% python3 -q
>>> import numpy as np
>>> np.set_printoptions(precision=2, suppress=True, linewidth=200, sign=" ")
>>> K = np.vander(np.arange(8) - 2, 4, increasing=True)
>>> K
array([[  1,  -2,   4,  -8],
       [  1,  -1,   1,  -1],
       [  1,   0,   0,   0],
       [  1,   1,   1,   1],
       [  1,   2,   4,   8],
       [  1,   3,   9,  27],
       [  1,   4,  16,  64],
       [  1,   5,  25, 125]])
>>> U, sig, vt = np.linalg.svd(K)
>>> np.argmax(sig[:-1] / (sig[1:] + 1e-6)) + 1
np.int64(1)
>>> out = U[:, :1] @ np.diag(sig[:1]) @ vt[:1]
>>> round(np.linalg.norm(K - out) / np.linalg.norm(K), 2)
np.float64(0.06)
>>> np.linalg.matrix_rank(out)
np.int64(1)
>>> round(float(np.linalg.norm(K - out, 2)), 2), round(float(sig[1]), 2)
(7.73, 7.73)
>>> x0 = np.array([0, 2, 1, 1])
>>> rhs = K @ x0
>>> np.round(np.linalg.pinv(K) @ K, 2) + 0
array([[ 1.,  0.,  0.,  0.],
       [ 0.,  1.,  0.,  0.],
       [ 0.,  0.,  1.,  0.],
       [ 0.,  0.,  0.,  1.]])
>>> rng = np.random.default_rng(88542)
>>> rhs = rhs + 0.1 * rng.normal(size=8)
>>> rhs
array([ -8.04,  -1.95,  -0.04,   3.87,  15.82,  41.95,  88.06, 160.14])
>>> coef, *_ = np.linalg.lstsq(K, rhs)
>>> coef.round()
array([-0.,  2.,  1.,  1.])
>>> coef
array([-0.06,  1.96,  1.  ,  1.  ])
>>> round(np.linalg.norm(rhs - K @ coef), 2)
np.float64(0.13)
